% python3 -q
>>> import numpy as np
>>> np.set_printoptions(precision=2, suppress=True, linewidth=160, legacy="1.25")
>>> E = np.loadtxt("arr.csv", delimiter=",")
>>> E
array([[-1., -2.,  0.,  0.,  0.,  0.,  0.,  0.,  0.,  0.],
       [-2.,  3., -2.,  0.,  0.,  0.,  0.,  0.,  0.,  0.],
       [ 0., -2.,  0., -2.,  0.,  0.,  0.,  0.,  0.,  0.],
       [ 0.,  0., -2.,  0., -2.,  0.,  0.,  0.,  0.,  0.],
       [ 0.,  0.,  0., -2., -2., -2.,  0.,  0.,  0.,  0.],
       [ 0.,  0.,  0.,  0., -2.,  0., -2.,  0.,  0.,  0.],
       [ 0.,  0.,  0.,  0.,  0., -2., -1., -2.,  0.,  0.],
       [ 0.,  0.,  0.,  0.,  0.,  0., -2.,  0., -2.,  0.],
       [ 0.,  0.,  0.,  0.,  0.,  0.,  0., -2., -1., -2.],
       [ 0.,  0.,  0.,  0.,  0.,  0.,  0.,  0., -2.,  1.]])
>>> # equal to its transpose
>>> rng = np.random.default_rng(71)
>>> z = rng.permutation(10)
>>> z
array([2, 1, 8, 9, 7, 4, 6, 5, 0, 3])
>>> other = E[z][:, z]
>>> other
array([[ 0., -2.,  0.,  0.,  0.,  0.,  0.,  0.,  0., -2.],
       [-2.,  3.,  0.,  0.,  0.,  0.,  0.,  0., -2.,  0.],
       [ 0.,  0., -1., -2., -2.,  0.,  0.,  0.,  0.,  0.],
       [ 0.,  0., -2.,  1.,  0.,  0.,  0.,  0.,  0.,  0.],
       [ 0.,  0., -2.,  0.,  0.,  0., -2.,  0.,  0.,  0.],
       [ 0.,  0.,  0.,  0.,  0., -2.,  0., -2.,  0., -2.],
       [ 0.,  0.,  0.,  0., -2.,  0., -1., -2.,  0.,  0.],
       [ 0.,  0.,  0.,  0.,  0., -2., -2.,  0.,  0.,  0.],
       [ 0., -2.,  0.,  0.,  0.,  0.,  0.,  0., -1.,  0.],
       [-2.,  0.,  0.,  0.,  0., -2.,  0.,  0.,  0.,  0.]])
>>> np.round(np.linalg.det(other), 2), round(np.linalg.det(E[z]), 2)
(-3840.0, 3840.0)
>>> blk = np.stack([E, -3 * E, E[::-1]])
>>> np.linalg.matrix_rank(blk.reshape(3, -1))
2
>>> blk.shape
(3, 10, 10)
>>> other = E[0, 0] * E[1:] - np.outer(E[1:, 0], E[0])
>>> other
array([[ 0., -7.,  2.,  0.,  0.,  0.,  0.,  0.,  0.,  0.],
       [ 0.,  2., -0.,  2., -0., -0., -0., -0., -0., -0.],
       [ 0.,  0.,  2., -0.,  2., -0., -0., -0., -0., -0.],
       [ 0.,  0., -0.,  2.,  2.,  2., -0., -0., -0., -0.],
       [ 0.,  0., -0., -0.,  2., -0.,  2., -0., -0., -0.],
       [ 0.,  0., -0., -0., -0.,  2.,  1.,  2., -0., -0.],
       [ 0.,  0., -0., -0., -0., -0.,  2., -0.,  2., -0.],
       [ 0.,  0., -0., -0., -0., -0., -0.,  2.,  1.,  2.],
       [ 0.,  0., -0., -0., -0., -0., -0., -0.,  2., -1.]])
>>> np.flatnonzero(~other.round(6).any(axis=1))
array([], dtype=int64)
>>> Uu, sv, Vh = np.linalg.svd(E, full_matrices=False)
>>> np.round(Vh @ Vh.T, 2) + 0
array([[1., 0., 0., 0., 0., 0., 0., 0., 0., 0.],
       [0., 1., 0., 0., 0., 0., 0., 0., 0., 0.],
       [0., 0., 1., 0., 0., 0., 0., 0., 0., 0.],
       [0., 0., 0., 1., 0., 0., 0., 0., 0., 0.],
       [0., 0., 0., 0., 1., 0., 0., 0., 0., 0.],
       [0., 0., 0., 0., 0., 1., 0., 0., 0., 0.],
       [0., 0., 0., 0., 0., 0., 1., 0., 0., 0.],
       [0., 0., 0., 0., 0., 0., 0., 1., 0., 0.],
       [0., 0., 0., 0., 0., 0., 0., 0., 1., 0.],
       [0., 0., 0., 0., 0., 0., 0., 0., 0., 1.]])
>>> (sv > 1e-8).sum()
10
>>> np.allclose(Uu * sv @ Vh, E)
True
>>> np.round(Uu.T @ E @ Vh.T, 2) + 0
array([[4.76, 0.  , 0.  , 0.  , 0.  , 0.  , 0.  , 0.  , 0.  , 0.  ],
       [0.  , 4.56, 0.  , 0.  , 0.  , 0.  , 0.  , 0.  , 0.  , 0.  ],
       [0.  , 0.  , 3.69, 0.  , 0.  , 0.  , 0.  , 0.  , 0.  , 0.  ],
       [0.  , 0.  , 0.  , 3.25, 0.  , 0.  , 0.  , 0.  , 0.  , 0.  ],
       [0.  , 0.  , 0.  , 0.  , 2.55, 0.  , 0.  , 0.  , 0.  , 0.  ],
       [0.  , 0.  , 0.  , 0.  , 0.  , 2.52, 0.  , 0.  , 0.  , 0.  ],
       [0.  , 0.  , 0.  , 0.  , 0.  , 0.  , 1.99, 0.  , 0.  , 0.  ],
       [0.  , 0.  , 0.  , 0.  , 0.  , 0.  , 0.  , 1.74, 0.  , 0.  ],
       [0.  , 0.  , 0.  , 0.  , 0.  , 0.  , 0.  , 0.  , 1.09, 0.  ],
       [0.  , 0.  , 0.  , 0.  , 0.  , 0.  , 0.  , 0.  , 0.  , 0.61]])
>>> np.cumsum(sv ** 2) / np.sum(sv ** 2)
array([0.25, 0.49, 0.64, 0.76, 0.83, 0.9 , 0.95, 0.98, 1.  , 1.  ])
>>> np.round(Uu.T @ Uu, 2) + 0
array([[1., 0., 0., 0., 0., 0., 0., 0., 0., 0.],
       [0., 1., 0., 0., 0., 0., 0., 0., 0., 0.],
       [0., 0., 1., 0., 0., 0., 0., 0., 0., 0.],
       [0., 0., 0., 1., 0., 0., 0., 0., 0., 0.],
       [0., 0., 0., 0., 1., 0., 0., 0., 0., 0.],
       [0., 0., 0., 0., 0., 1., 0., 0., 0., 0.],
       [0., 0., 0., 0., 0., 0., 1., 0., 0., 0.],
       [0., 0., 0., 0., 0., 0., 0., 1., 0., 0.],
       [0., 0., 0., 0., 0., 0., 0., 0., 1., 0.],
       [0., 0., 0., 0., 0., 0., 0., 0., 0., 1.]])
>>> sv / sv[0]
array([1.  , 0.96, 0.78, 0.68, 0.54, 0.53, 0.42, 0.37, 0.23, 0.13])
>>> A = np.loadtxt("case17.csv", delimiter=",")
>>> A.round(2) + 0
array([[ 16.3 ,  -9.65,   2.79,   9.7 ,  18.43, -24.37,   2.29,   1.1 ,   8.29,   2.01],
       [ 11.48,  -7.19,   0.66,   6.56,  11.93, -16.65,   1.6 ,  -0.09,   5.68,   1.72],
       [  9.72,  -6.22,   0.01,   5.4 ,   9.63, -13.84,   1.39,  -0.45,   4.78,   1.54],
       [  7.62,  -5.  ,  -0.63,   4.04,   6.97, -10.53,   1.16,  -0.81,   3.75,   1.27],
       [  6.05,  -4.03,  -0.99,   3.03,   5.06,  -8.07,   1.  ,  -1.  ,   3.02,   1.01],
       [  1.95,  -1.21,  -0.99,   0.6 ,   0.84,  -2.06,   0.62,  -0.86,   1.23,   0.11],
       [  1.43,  -0.84,  -0.81,   0.36,   0.47,  -1.4 ,   0.53,  -0.72,   0.98,   0.  ],
       [ -2.43,  -0.87,   0.15,   0.68,  -0.1 ,   1.03,  -2.91,   1.07,  -4.03,   2.71],
       [ -3.42,  -1.58,  -0.52,   0.9 ,  -0.61,   1.6 ,  -4.24,   1.07,  -5.91,   4.16],
       [ -3.74,  -1.81,  -0.78,   0.96,  -0.82,   1.82,  -4.66,   1.03,  -6.51,   4.63],
       [ -3.92,  -1.94,  -0.93,   0.99,  -0.94,   1.94,  -4.89,   1.01,  -6.85,   4.88],
       [ -6.38,  -3.62,  -3.25,   1.18,  -3.  ,   3.92,  -7.91,   0.47, -11.27,   8.26],
       [ -6.77,  -3.88,  -3.66,   1.18,  -3.37,   4.27,  -8.37,   0.35, -11.97,   8.79],
       [ -8.23,  -4.79,  -5.17,   1.16,  -4.82,   5.62, -10.02,  -0.11, -14.45,  10.66],
       [ -8.75,  -5.1 ,  -5.74,   1.14,  -5.37,   6.13, -10.61,  -0.29, -15.34,  11.32],
       [-10.55,  -6.15,  -7.68,   1.01,  -7.3 ,   7.93, -12.54,  -0.94, -18.3 ,  13.52],
       [-12.32,  -7.13,  -9.64,   0.83,  -9.29,   9.77, -14.39,  -1.63, -21.17,  15.62],
       [-17.61,  -9.81, -15.56,   0.07, -15.53,  15.56, -19.63,  -3.83, -29.41,  21.58]])
>>> np.allclose(A[:-1].T @ np.linalg.lstsq(A[:-1].T, A[-1])[0], A[-1])
True
>>> np.round(np.trace(np.linalg.pinv(A) @ A), 2)
3.0
>>> np.unique(A.round(6), axis=0).shape
(18, 10)
